In [1]: import numpy as np

In [2]: np.set_printoptions(precision=2, suppress=True, linewidth=120, floatmode="fixed")

In [3]: rd = lambda a: np.round(a, 2) + 0

In [4]: M = np.load("case13.npy")

In [5]: print(M)
[[ 43 -21   7   6]
 [-21  64 -12   9]
 [  7 -12  38  25]
 [  6   9  25  84]]

In [6]: M2 = np.linalg.invert(M)
---------------------------------------------------------------------------
AttributeError                            Traceback (most recent call last)
Cell In[6], line 1
----> 1 M2 = np.linalg.invert(M)

AttributeError: module 'numpy.linalg' has no attribute 'invert'

In [7]: M2 = np.linalg.inv(M)

In [8]: print(rd(np.linalg.cond(M)))
4.58

In [9]: print(rd(np.linalg.inv(M2)))
[[ 43.00 -21.00   7.00   6.00]
 [-21.00  64.00 -12.00   9.00]
 [  7.00 -12.00  38.00  25.00]
 [  6.00   9.00  25.00  84.00]]

In [10]: print(rd(M @ M2))
[[1.00 0.00 0.00 0.00]
 [0.00 1.00 0.00 0.00]
 [0.00 0.00 1.00 0.00]
 [0.00 0.00 0.00 1.00]]

In [11]: print((np.abs(M2) > 1e-9).astype(int))
[[1 1 1 1]
 [1 1 1 1]
 [1 1 1 1]
 [1 1 1 1]]

In [12]: print(np.allclose(M2, M.T))
False

In [13]: print(rd(np.linalg.det(M) * M2))
[[143714.00  49128.00   -924.00 -15254.00]
 [ 49128.00 106997.00  43011.00 -27774.00]
 [  -924.00  43011.00 186069.00 -59920.00]
 [-15254.00 -27774.00 -59920.00  82018.00]]

In [14]: print(rd(M2))
[[ 0.03  0.01  0.00  0.00]
 [ 0.01  0.02  0.01 -0.01]
 [ 0.00  0.01  0.04 -0.01]
 [ 0.00 -0.01 -0.01  0.02]]

In [15]: print(rd(np.linalg.slogdet(M)[0]))
1.0

In [16]: print(rd(np.linalg.det(M) * np.linalg.det(M2)))
1.0

In [17]: rng = np.random.default_rng(5420)

In [18]: lab = rng.permutation(4)

In [19]: print(lab)
[0 2 1 3]

In [20]: M2 = M[lab][:, lab]

In [21]: print(np.diag(M2))
[43 38 64 84]

In [22]: print(M2)
[[ 43   7 -21   6]
 [  7  38 -12  25]
 [-21 -12  64   9]
 [  6  25   9  84]]

In [23]: print(np.allclose(M2, M))
False

In [24]: print(np.trace(M2))
229

In [25]: vec = np.array([-1, -5, -9, -7])

In [26]: target = M @ vec

In [27]: print(target)
[ -43 -254 -464 -864]

In [28]: print(rd(np.linalg.solve(M, M[:, 1])))
[0.00 1.00 0.00 0.00]

In [29]: print(rd(np.linalg.solve(M, 4 * target)))
[ -4.00 -20.00 -36.00 -28.00]

In [30]: print(rd(np.linalg.solve(M, target)))
[-1.00 -5.00 -9.00 -7.00]

In [31]: print(rd(np.linalg.solve(M, target + M[:, 2])))
[-1.00 -5.00 -8.00 -7.00]
